>>> import numpy as np
>>> import numpy.linalg as la
>>> np.set_printoptions(precision=2, suppress=True, linewidth=120, floatmode="fixed")
>>> def tidy(a):
...     return np.round(a, 2) + 0
... 
>>> A2 = np.array([[4, -3], [2, -3], [-3, 2]])
>>> J = np.tile(A2, (2, 3))
>>> J
array([[ 4, -3,  4, -3,  4, -3],
       [ 2, -3,  2, -3,  2, -3],
       [-3,  2, -3,  2, -3,  2],
       [ 4, -3,  4, -3,  4, -3],
       [ 2, -3,  2, -3,  2, -3],
       [-3,  2, -3,  2, -3,  2]])
>>> A2 = J / np.sqrt((J ** 2).mean(axis=1, keepdims=True))
>>> la.matrix_rank(J - J.mean(axis=1, keepdims=True))
np.int64(1)
>>> tidy(la.norm(A2, axis=1))
array([2.45, 2.45, 2.45, 2.45, 2.45, 2.45])
>>> tidy(A2[3])
array([ 1.13, -0.85,  1.13, -0.85,  1.13, -0.85])
>>> [round(float(x), 2) for x in la.svd(J, compute_uv=False)[:3]]
[17.28, 2.73, 0.0]
>>> tidy(la.norm(J, 2) / la.norm(J))
np.float64(0.99)
>>> np.argsort(-la.norm(J, axis=0).round(6), kind="stable")[:3]
array([0, 2, 4])
>>> U, sigma, Vh = la.svd(J)
>>> np.argmax(sigma[:-1] / (sigma[1:] + 1e-6)) + 1
np.int64(2)
>>> A2 = U[:, :2] @ np.diag(sigma[:2]) @ Vh[:2]
>>> la.matrix_rank(A2)
np.int64(2)
>>> tidy(np.abs(J - A2).max())
np.float64(0.0)
>>> tidy(la.norm(J - A2, 2)), tidy(sigma[2])
(np.float64(0.0), np.float64(0.0))
>>> tidy(la.norm(J - A2) / la.norm(J))
np.float64(0.0)
>>> gram = J.T @ J
>>> gram
array([[ 58, -48,  58, -48,  58, -48],
       [-48,  44, -48,  44, -48,  44],
       [ 58, -48,  58, -48,  58, -48],
       [-48,  44, -48,  44, -48,  44],
       [ 58, -48,  58, -48,  58, -48],
       [-48,  44, -48,  44, -48,  44]])
>>> np.trace(gram), (J ** 2).sum()
(np.int64(306), np.int64(306))
>>> np.allclose(gram, gram.T)
True
>>> E = np.load("case6.npy")
>>> E
array([[ 0.30,  0.30,  0.50,  0.80,  0.60],
       [ 0.20, -1.10,  0.30, -1.70,  0.42],
       [-0.80, -0.50,  1.80, -0.40, -1.59],
       [ 0.10,  0.60,  0.10,  1.50,  0.20],
       [ 1.10, -0.60, -0.50, -1.40,  2.21],
       [-0.30, -0.10,  0.50,  1.60, -0.59],
       [ 0.50, -0.50, -0.40,  0.30,  0.99],
       [-0.40, -0.90,  1.50,  1.20, -0.78],
       [ 1.00, -1.40, -0.40,  0.00,  2.02],
       [ 0.30,  1.60,  0.40,  1.80,  0.61],
       [-1.40, -2.50,  0.00,  0.70, -2.84],
       [ 1.90,  0.10,  0.00, -0.10,  3.79]])
>>> tidy(J @ la.pinv(J) @ J)
array([[ 4.00, -3.00,  4.00, -3.00,  4.00, -3.00],
       [ 2.00, -3.00,  2.00, -3.00,  2.00, -3.00],
       [-3.00,  2.00, -3.00,  2.00, -3.00,  2.00],
       [ 4.00, -3.00,  4.00, -3.00,  4.00, -3.00],
       [ 2.00, -3.00,  2.00, -3.00,  2.00, -3.00],
       [-3.00,  2.00, -3.00,  2.00, -3.00,  2.00]])
>>> np.abs(np.diag(la.qr(J)[1])) > 1e-9
array([ True,  True, False, False, False, False])
>>> tidy(np.trace(la.pinv(J) @ J))
np.float64(2.0)
>>> la.lstsq(J[:-1].T, J[-1])[2]
np.int32(2)
>>> M = np.load("data.npy")
>>> M
array([[-32, -40,  32,  40],
       [-16, -40,  16,  40],
       [ 20,  25,  24,  30],
       [ 10,  25,  12,  30]])
>>> A2 = M / la.norm(M, axis=1, keepdims=True)
>>> gram = A2 @ A2.T
>>> np.argwhere(np.triu(np.abs(gram) > 0.95, 1))
array([[0, 1],
       [2, 3]])
>>> (gram - 2 * np.eye(4)).round(6).argmax(axis=1)
array([1, 0, 3, 2])
>>> tidy(gram)
array([[1.00, 0.96, 0.09, 0.09],
       [0.96, 1.00, 0.09, 0.09],
       [0.09, 0.09, 1.00, 0.96],
       [0.09, 0.09, 0.96, 1.00]])
>>> tidy(np.degrees(np.arccos(np.clip(gram[1, 3], -1, 1))))
np.float64(84.81)
>>> feats = np.array([[-2, -2, -2, -3, 1, 3],
...     [0, -3, 2, 1, 2, 3],
...     [-1, -1, 0, -2, -3, 0],
...     [0, -3, 2, 3, 1, -1]])
>>> feats
array([[-2, -2, -2, -3,  1,  3],
       [ 0, -3,  2,  1,  2,  3],
       [-1, -1,  0, -2, -3,  0],
       [ 0, -3,  2,  3,  1, -1]])
>>> rng = np.random.default_rng(461)
>>> A2 = feats + rng.integers(-2, 3, (4, 3)) @ rng.integers(-2, 3, (3, 6))
>>> A2
array([[ 2,  3, -1,  3, -2, -4],
       [-4, -5,  0,  5,  4,  5],
       [ 3,  1,  2, -6, -5, -2],
       [ 6,  1, 10,  3,  3,  1]])
>>> tidy(la.svd(A2 - feats, compute_uv=False))
array([14.18, 10.19,  7.14,  0.00])
>>> A2 - feats
array([[ 4,  5,  1,  6, -3, -7],
       [-4, -2, -2,  4,  2,  2],
       [ 4,  2,  2, -4, -2, -2],
       [ 6,  4,  8,  0,  2,  2]])
>>> tidy(la.svd(feats, compute_uv=False))
array([6.55, 6.27, 3.41, 1.80])
>>> tidy(la.norm(feats))
np.float64(9.85)
>>> np.abs(feats).max()
np.int64(3)
>>> feats.sum(axis=0)
array([-3, -9,  2, -1,  1,  5])
>>> A2 = feats / np.sqrt((feats ** 2).mean(axis=1, keepdims=True))
>>> tidy(la.norm(A2, axis=1))
array([2.45, 2.45, 2.45, 2.45])
>>> la.matrix_rank(A2) == la.matrix_rank(feats)
np.True_
>>> la.matrix_rank(feats - feats.mean(axis=1, keepdims=True))
np.int64(4)
>>> A2 = np.array([[0, 0], [2, 2], [0, 2], [0, 2], [3, 0], [0, 0]])
>>> np.einsum("ik,kj->ij", feats, A2)
array([[ -1, -14],
       [  0,   0],
       [-11,  -6],
       [ -3,   4]])
>>> feats @ A2
array([[ -1, -14],
       [  0,   0],
       [-11,  -6],
       [ -3,   4]])
>>> la.matrix_rank(feats @ A2)
np.int64(2)
>>> np.vstack([feats, A2.T]).shape
(6, 6)
>>> np.einsum("ik,kj->ji", feats, A2)
array([[ -1,   0, -11,  -3],
       [-14,   0,  -6,   4]])
>>> x = np.array([5, 3, -2, -5, 2, -2])
>>> h = np.maximum(feats @ x, 0)
>>> np.flatnonzero(h > 1e-9)
array([], dtype=int64)
>>> tidy(np.tanh(feats @ x))
array([-0.76, -1.00, -1.00, -1.00])
>>> h
array([0, 0, 0, 0])
>>> arr = np.array([[8, 7, 7, 4, 6],
...     [7, 6, 7, 5, 4],
...     [7, 7, 10, 1, 2],
...     [4, 5, 1, 0, 3],
...     [6, 4, 2, 3, 4]])
>>> u = np.array([0, 2, 2, 1, 0])
>>> A2 = arr + np.outer(u, np.eye(5)[4])
>>> la.matrix_rank(A2 - arr)
np.int64(1)
>>> A2
array([[ 8.00,  7.00,  7.00,  4.00,  6.00],
       [ 7.00,  6.00,  7.00,  5.00,  6.00],
       [ 7.00,  7.00, 10.00,  1.00,  4.00],
       [ 4.00,  5.00,  1.00,  0.00,  4.00],
       [ 6.00,  4.00,  2.00,  3.00,  4.00]])
>>> tidy(la.det(A2) / la.det(arr)), tidy(1 + la.solve(arr, u)[4])
(np.float64(-0.11), np.float64(-0.11))
>>> x = np.array([-1, 2, 3, 2, -1])
>>> target = arr @ x
>>> target
array([29, 32, 37,  6, 10])
>>> tidy(la.solve(arr, target))
array([-1.00,  2.00,  3.00,  2.00, -1.00])
>>> tidy(la.solve(arr, -1 * target))
array([ 1.00, -2.00, -3.00, -2.00,  1.00])
>>> A2 = arr / np.sqrt((arr ** 2).mean(axis=1, keepdims=True))
>>> tidy(arr - arr.mean(axis=1, keepdims=True))
array([[ 1.60,  0.60,  0.60, -2.40, -0.40],
       [ 1.20,  0.20,  1.20, -0.80, -1.80],
       [ 1.60,  1.60,  4.60, -4.40, -3.40],
       [ 1.40,  2.40, -1.60, -2.60,  0.40],
       [ 2.20,  0.20, -1.80, -0.80,  0.20]])
>>> tidy(la.norm(A2, axis=1))
array([2.24, 2.24, 2.24, 2.24, 2.24])
>>> w1 = np.array([[0, 2, 0], [1, -2, 0], [1, -1, 2], [-2, -1, 0], [2, -2, 1]])
>>> b = np.array([-7, 1, -2])
>>> hid = np.maximum(arr @ w1 + b, 0)
>>> (hid > 0).astype(int)
array([[1, 0, 1],
       [1, 0, 1],
       [1, 0, 1],
       [1, 0, 1],
       [1, 0, 1]])
>>> hid
array([[11,  0, 18],
       [ 4,  0, 16],
       [12,  0, 20],
       [ 5,  0,  3],
       [ 1,  0,  6]])
>>> (hid > 0).mean(axis=0)
array([1.00, 0.00, 1.00])
>>> W2 = np.array([[1, 0, -1], [-1, -2, -3], [2, 3, -3]])
>>> (hid @ W2).round(6).argmax(axis=1)
array([1, 1, 1, 0, 1])
>>> K = np.loadtxt("out7.csv", delimiter=",")
>>> K
array([[ 0.00,  0.00,  0.00,  0.00],
       [ 2.00,  1.00,  2.00,  0.00],
       [-1.00, -3.00,  0.00,  2.00],
       [ 1.00, -2.00,  2.00,  2.00],
       [ 0.00,  0.00,  0.00,  0.00],
       [ 0.00,  0.00,  0.00,  0.00],
       [-1.00, -3.00,  0.00,  2.00],
       [ 0.00,  0.00,  0.00,  0.00],
       [ 0.00,  0.00,  0.00,  0.00],
       [ 2.00,  1.00,  2.00,  0.00],
       [ 4.00,  0.00,  0.00, -2.00],
       [ 0.00,  0.00,  0.00,  0.00],
       [-1.00, -3.00,  0.00,  2.00],
       [ 2.00, -1.00, -2.00, -2.00],
       [ 0.00,  0.00,  0.00,  0.00],
       [ 0.00,  0.00,  0.00,  0.00],
       [ 0.00,  0.00,  0.00,  0.00],
       [-1.00,  0.00,  3.00, -3.00],
       [ 1.00, -2.00,  2.00,  2.00],
       [ 1.00,  1.00,  5.00, -3.00],
       [ 1.00, -2.00,  2.00,  2.00],
       [ 0.00,  0.00,  0.00,  0.00],
       [ 2.00,  1.00,  2.00,  0.00]])
>>> vals, V = la.eigh(arr)
>>> vals.sum(), np.trace(arr)
(np.float64(28.0), np.int64(28))
>>> tidy(V.T @ arr @ V)
array([[-3.59,  0.00,  0.00,  0.00,  0.00],
       [ 0.00, -1.08,  0.00,  0.00,  0.00],
       [ 0.00,  0.00,  0.90,  0.00,  0.00],
       [ 0.00,  0.00,  0.00,  5.77,  0.00],
       [ 0.00,  0.00,  0.00,  0.00, 26.00]])
>>> tidy(vals)
array([-3.59, -1.08,  0.90,  5.77, 26.00])
>>> tidy(la.eigvalsh(arr + 4 * np.eye(5)))
array([ 0.41,  2.92,  4.90,  9.77, 30.00])
>>> np.unique(vals.round(6) + 0, return_counts=True)[1]
array([1, 1, 1, 1, 1])
>>> x = np.array([-2, 7, 2, -4, 4])
>>> target = E @ x
>>> b, lr = np.zeros(5), 1 / la.norm(E, 2) ** 2
>>> for i in range(30):
...     b -= lr * E.T @ (E @ b - target)
...     if i % 10 == 0: print(i, round(la.norm(E @ b - target), 2))
... 
0 18.51
10 3.38
20 0.98
>>> tidy(b)
array([ 1.17,  6.98,  1.88, -3.96,  2.41])
>>> gram = K.T @ K
>>> tidy(la.eigvalsh(gram)[::-1])
array([88.52, 62.58, 29.55, 15.36])
>>> (K @ K.T).shape
(23, 23)
>>> m1 = np.loadtxt("layer7.csv", delimiter=",")
>>> tidy(m1)
array([[-7.59, -4.42,  4.78],
       [ 5.82,  7.81, -2.29],
       [ 2.88, -8.22, -4.91],
       [-7.20, -5.60,  4.10],
       [-1.38, -9.72, -1.91],
       [ 0.75, -9.33, -3.52],
       [-5.15,  6.05,  6.07],
       [ 7.78,  3.48, -5.23],
       [ 4.17, -7.14, -5.62],
       [ 5.06,  8.50, -1.45],
       [-0.30,  9.47,  3.20],
       [ 0.90, -9.27, -3.63],
       [ 5.73, -5.24, -6.30],
       [-4.79, -8.70,  1.18],
       [-2.57, -9.62, -0.91],
       [ 6.79,  6.45, -3.50],
       [ 5.64, -5.38, -6.26],
       [-1.42, -9.72, -1.88],
       [-5.93, -7.68,  2.42],
       [-6.85, -6.33,  3.59],
       [-7.23, -5.53,  4.14],
       [-3.18,  8.00,  5.08],
       [-7.82, -3.19,  5.36],
       [-7.72, -3.84,  5.07],
       [-1.71,  8.93,  4.17],
       [ 7.86,  0.79, -6.14],
       [-5.26,  5.90,  6.12]])
>>> U, sigma, Vh = la.svd(m1)
>>> tidy(sigma)
array([38.89, 34.46,  0.00])
>>> np.argmax(sigma[:-1] / (sigma[1:] + 1e-6)) + 1
np.int64(2)
>>> A2 = U[:, :2] @ np.diag(sigma[:2]) @ Vh[:2]
>>> tidy(A2)
array([[-7.59, -4.42,  4.78],
       [ 5.82,  7.81, -2.29],
       [ 2.88, -8.22, -4.91],
       [-7.20, -5.60,  4.10],
       [-1.38, -9.72, -1.91],
       [ 0.75, -9.33, -3.52],
       [-5.15,  6.05,  6.07],
       [ 7.78,  3.48, -5.23],
       [ 4.17, -7.14, -5.62],
       [ 5.06,  8.50, -1.45],
       [-0.30,  9.47,  3.20],
       [ 0.90, -9.27, -3.63],
       [ 5.73, -5.24, -6.30],
       [-4.79, -8.70,  1.18],
       [-2.57, -9.62, -0.91],
       [ 6.79,  6.45, -3.50],
       [ 5.64, -5.38, -6.26],
       [-1.42, -9.72, -1.88],
       [-5.93, -7.68,  2.42],
       [-6.85, -6.33,  3.59],
       [-7.23, -5.53,  4.14],
       [-3.18,  8.00,  5.08],
       [-7.82, -3.19,  5.36],
       [-7.72, -3.84,  5.07],
       [-1.71,  8.93,  4.17],
       [ 7.86,  0.79, -6.14],
       [-5.26,  5.90,  6.12]])
>>> tidy(np.abs(m1 - A2).max())
np.float64(0.0)
>>> tidy(la.norm(m1 - A2) / la.norm(m1))
np.float64(0.0)
